$ python -q
>>> import numpy as np
>>> import numpy.linalg as la
>>> np.set_printoptions(precision=3, suppress=True, linewidth=120)
>>> def rnd(a):
...     return np.round(a, 3) + 0
... 
>>> rng = np.random.default_rng(141)
>>> W0 = np.triu(rng.random((4, 4)) < 0.6, 1).astype(int)
>>> W0 = W0 + W0.T
>>> print(W0)
[[0 0 1 1]
 [0 0 1 1]
 [1 1 0 1]
 [1 1 1 0]]
>>> print(W0 @ W0)
[[2 2 1 1]
 [2 2 1 1]
 [1 1 3 2]
 [1 1 2 3]]
>>> print(np.argwhere(np.triu(W0)))
[[0 2]
 [0 3]
 [1 2]
 [1 3]
 [2 3]]
>>> Lm = np.diag(W0.sum(axis=1)) - W0
>>> print(la.matrix_rank(Lm))
3
>>> print(Lm)
[[ 2  0 -1 -1]
 [ 0  2 -1 -1]
 [-1 -1  3 -1]
 [-1 -1 -1  3]]
>>> print(rnd(la.eigvalsh(Lm)))
[0. 2. 4. 4.]
>>> left, sig, Vt = la.svd(Lm)
>>> print(rnd(sig))
[4. 4. 2. 0.]
>>> Y = left[:, :3] @ np.diag(sig[:3]) @ Vt[:3]
>>> print(rnd(la.norm(Lm - Y, 2)), rnd(sig[3]))
0.0 0.0
>>> print(rnd(la.norm(Lm - Y) / la.norm(Lm)))
0.0
>>> m1 = np.loadtxt("layer6.csv", delimiter=",")
>>> print(m1)
[[ 3.898  2.017  3.278  4.041 -5.873  1.116]
 [ 3.955  2.046  3.111  4.142 -6.203  0.999]
 [ 4.069  1.961  2.844  3.731 -5.892  1.037]
 [ 3.955  1.991  2.881  4.105 -6.023  0.972]
 [ 4.001  2.229  2.995  3.958 -5.976  0.978]
 [ 4.021  2.017  2.902  4.054 -6.02   0.877]
 [ 8.941 -5.98  -7.913  3.999  0.924  3.   ]
 [ 9.109 -5.978 -7.984  4.007  0.948  3.025]
 [ 8.968 -6.036 -7.95   3.948  1.022  2.898]
 [ 8.804 -5.984 -8.09   3.955  0.904  2.966]
 [ 8.964 -6.098 -7.889  3.955  0.909  3.13 ]
 [ 8.887 -5.948 -8.033  4.106  1.075  3.074]]
>>> lab = m1[:, 5] > np.median(m1[:, 5])
>>> r0 = m1[lab].mean(axis=0) - m1[~lab].mean(axis=0)
>>> print(lab.astype(int))
[0 0 0 0 0 0 1 1 1 1 1 1]
>>> print(np.argsort(-np.abs(r0).round(6), kind="stable"))
[2 1 4 0 5 3]
>>> print(rnd(r0))
[  4.962  -8.047 -10.978  -0.01    6.961   2.019]
>>> C = m1[[7, 10]].astype(float)
>>> for _ in range(6):
...     lab = la.norm(m1[:, None] - C, axis=-1).argmin(axis=1)
...     C = np.array([m1[lab == j].mean(axis=0) for j in range(2)])
... 
>>> print(lab)
[1 1 1 1 1 1 0 0 0 0 0 0]
>>> print(rnd(C[1] - C[0]))
[-4.962  8.047 10.978  0.01  -6.961 -2.019]
>>> print(rnd(C))
[[ 8.946 -6.004 -7.977  3.995  0.964  3.015]
 [ 3.983  2.043  3.002  4.005 -5.998  0.996]]
>>> C2 = np.cov(m1, rowvar=False)
>>> print(C2.shape)
(6, 6)
>>> print(rnd(np.median(m1, axis=0)))
[ 6.437 -1.994 -2.522  4.003 -2.484  2.007]
>>> print(rnd(la.eigvalsh(C2)[::-1]))
[71.589  0.014  0.012  0.007  0.005  0.003]
>>> print(rnd(np.corrcoef(m1.T)))
[[ 1.    -0.999 -0.999 -0.06   0.999  0.997]
 [-0.999  1.     1.     0.053 -1.    -0.997]
 [-0.999  1.     1.     0.056 -0.999 -0.996]
 [-0.06   0.053  0.056  1.    -0.059 -0.053]
 [ 0.999 -1.    -0.999 -0.059  1.     0.997]
 [ 0.997 -0.997 -0.996 -0.053  0.997  1.   ]]
>>> arr = np.loadtxt("out13.csv", delimiter=",")
>>> print(arr)
[[ 2.  0.  0.  0.  1. -1.]
 [ 2. -1. -1.  2.  1.  0.]
 [-1.  1. -2.  2.  1. -2.]
 [ 2. -1. -1.  2.  1.  0.]]
>>> left, sig, Vt = la.svd(arr)
>>> V = Vt[:(sig > 1e-8).sum()]
>>> x = arr[2] + -3 * arr[1] + rng.integers(2) * np.eye(6)[5]
>>> print(x)
[-7.  4.  1. -4. -2. -2.]
>>> print(np.allclose(V.T @ V @ x, x))
True
>>> data = np.load("arr.npy")
>>> print(data)
[[0 5 2 4]
 [0 0 2 3]
 [0 0 0 2]
 [0 0 0 0]]
>>> left, sig, Vt = la.svd(data)
>>> V = Vt[:(sig > 1e-8).sum()]
>>> x = data[2] + -3 * data[0] + rng.integers(2) * np.eye(4)[3]
>>> print(x)
[  0. -15.  -6. -10.]
>>> print(rnd(la.norm(x - V.T @ V @ x)))
0.0
>>> print(np.allclose(V.T @ V @ x, x))
True
>>> print(la.matrix_rank(np.vstack([data, x])))
3
>>> E = np.load("m.npy")
>>> print(rnd(E))
[[0.143 0.286 0.    0.    0.286 0.286]
 [0.2   0.3   0.1   0.2   0.    0.2  ]
 [0.    0.    0.286 0.286 0.143 0.286]
 [0.25  0.125 0.    0.25  0.25  0.125]
 [0.111 0.111 0.111 0.222 0.333 0.111]
 [0.167 0.167 0.167 0.167 0.167 0.167]]
>>> # rows sum to 1
>>> blk = np.stack([E, -2 * E, E[::-1]])
>>> print(rnd(la.det(blk)))
[ 0.   -0.01  0.  ]
>>> print(rnd(blk.sum(axis=0)))
[[ 0.024 -0.119  0.167  0.167 -0.119 -0.119]
 [-0.089 -0.189  0.011  0.022  0.333 -0.089]
 [ 0.25   0.125 -0.286 -0.036  0.107 -0.161]
 [-0.25  -0.125  0.286  0.036 -0.107  0.161]
 [ 0.089  0.189 -0.011 -0.022 -0.333  0.089]
 [-0.024  0.119 -0.167 -0.167  0.119  0.119]]
>>> print((blk @ E.T).shape)
(3, 6, 6)
>>> print(la.matrix_rank(blk.reshape(3, -1)))
2
>>> print(rnd(np.einsum("bij,cij->bc", blk, blk)))
[[ 1.346 -2.692  0.886]
 [-2.692  5.384 -1.771]
 [ 0.886 -1.771  1.346]]
>>> O, V = la.qr(E[:, :4])[0], la.qr(E[:, 4:])[0]
>>> sig = la.svd(O.T @ V, compute_uv=False)
>>> print(rnd(np.degrees(np.arccos(sig.clip(0, 1)))))
[18.873 56.478]
>>> print(rnd(la.norm(O @ O.T - V @ V.T, 2)))
1.0
>>> print(rnd(E.sum(axis=1)))
[1. 1. 1. 1. 1. 1.]
>>> p = np.eye(6)[2]
>>> for _ in range(6):
...     p = p @ E
...     print(p.round(3))
... 
[0.    0.    0.286 0.286 0.143 0.286]
[0.135 0.099 0.145 0.232 0.207 0.181]
[0.15  0.151 0.105 0.196 0.217 0.182]
[0.155 0.167 0.099 0.187 0.209 0.182]
[0.156 0.171 0.099 0.185 0.205 0.183]
[0.156 0.172 0.099 0.185 0.204 0.184]
>>> K = np.load("sample17.npy")
>>> print(K)
[[4 0 0 0]
 [1 5 0 0]
 [0 0 1 0]
 [4 4 3 3]]
>>> lab = rng.permutation(4)
>>> print(lab)
[1 0 3 2]
>>> Y = K[lab][:, lab]
>>> print(np.trace(Y))
13
>>> print(Y)
[[5 1 0 0]
 [0 4 0 0]
 [4 4 3 3]
 [0 0 0 1]]
>>> print(np.diag(Y))
[5 4 3 1]
>>> left, sig, Vt = la.svd(Y, full_matrices=False)
>>> print(rnd(np.cumsum(sig ** 2) / np.sum(sig ** 2)))
[0.748 0.921 0.995 1.   ]
>>> print(rnd(np.sqrt((sig ** 2).sum())), rnd(la.norm(Y)))
9.644 9.644
>>> print(rnd(left.T @ left))
[[1. 0. 0. 0.]
 [0. 1. 0. 0.]
 [0. 0. 1. 0.]
 [0. 0. 0. 1.]]
>>> print(rnd(left.T @ Y @ Vt.T))
[[8.341 0.    0.    0.   ]
 [0.    4.01  0.    0.   ]
 [0.    0.    2.622 0.   ]
 [0.    0.    0.    0.684]]
>>> print(np.abs(left[:, 0]).round(6).argmax())
2
>>> print(rnd(sig))
[8.341 4.01  2.622 0.684]
>>> C2 = K.T @ K
>>> print(C2)
[[33 21 12 12]
 [21 41 12 12]
 [12 12 10  9]
 [12 12  9  9]]
>>> print(la.matrix_rank(C2))
4
>>> print(np.trace(C2), (K ** 2).sum())
93 93
>>> print(np.allclose(C2, C2.T))
True
>>> print(la.matrix_rank(C2, rtol=0.1))
2
>>> print(round(np.log10(la.cond(C2))))
2
>>> print(rnd(np.abs(la.svd(C2)[2][-1])))
[0.024 0.014 0.66  0.75 ]
>>> print(la.cond(C2) > 100)
True
>>> print([round(float(x), 3) for x in la.svd(C2, compute_uv=False)[:3]])
[69.577, 16.082, 6.873]
